>>> import numpy as np
>>> np.set_printoptions(suppress=True, linewidth=140)
>>> W0 = np.array([[-14.57, -0.17, -9.72],
...     [-2.2, -11.12, -17.58],
...     [-35.27, 2.84, 35.01],
...     [5.61, -8.47, -1.13],
...     [-12.88, -6.31, 13.55],
...     [-1.54, -5.64, 17.6],
...     [36.04, 1.08, 2.9],
...     [4.96, -6.91, -23.81],
...     [-0.89, 12.65, -29.38],
...     [16.38, 2.42, -7.02],
...     [-5.18, -18.92, 9.12],
...     [2.35, -4.62, -5.17],
...     [-15.23, 0.79, -20.02],
...     [3.15, -1.47, 24.8],
...     [-3.16, 3.73, 10.14],
...     [-17.36, -2.68, -6.53]])
>>> cen = (W0 - W0.mean(axis=0)) / W0.std(axis=0)
>>> np.round(cen.std(axis=0), 2)
array([1., 1., 1.])
>>> np.argwhere(np.abs(cen) > 2)
array([[ 2,  0],
       [ 2,  2],
       [ 6,  0],
       [ 8,  1],
       [10,  1]])
>>> c = np.linalg.lstsq(np.delete(cen, 1, axis=1), cen[:, 1])[0]
>>> round(1 - np.var(cen[:, 1] - np.delete(cen, 1, axis=1) @ c), 2)
np.float64(0.02)
>>> c.round(2)
array([-0.03, -0.14])
>>> data = np.loadtxt("sample12.csv", delimiter=",")
>>> data
array([[2., 4., 2., 5.],
       [4., 2., 4., 2.],
       [2., 4., 2., 4.],
       [5., 2., 4., 2.]])
>>> round(np.linalg.eigvals(data).sum().real, 2)
np.float64(8.0)
>>> np.round(np.linalg.det(data[::-1]), 2)
np.float64(12.0)
>>> round(float(np.linalg.det(2 * data)), 2), round(np.linalg.det(data), 2)
(192.0, np.float64(12.0))
>>> np.kron(np.eye(2, dtype=int), data)
array([[2., 4., 2., 5., 0., 0., 0., 0.],
       [4., 2., 4., 2., 0., 0., 0., 0.],
       [2., 4., 2., 4., 0., 0., 0., 0.],
       [5., 2., 4., 2., 0., 0., 0., 0.],
       [0., 0., 0., 0., 2., 4., 2., 5.],
       [0., 0., 0., 0., 4., 2., 4., 2.],
       [0., 0., 0., 0., 2., 4., 2., 4.],
       [0., 0., 0., 0., 5., 2., 4., 2.]])
>>> np.einsum("ij,ji->", data, data)
np.float64(178.0)
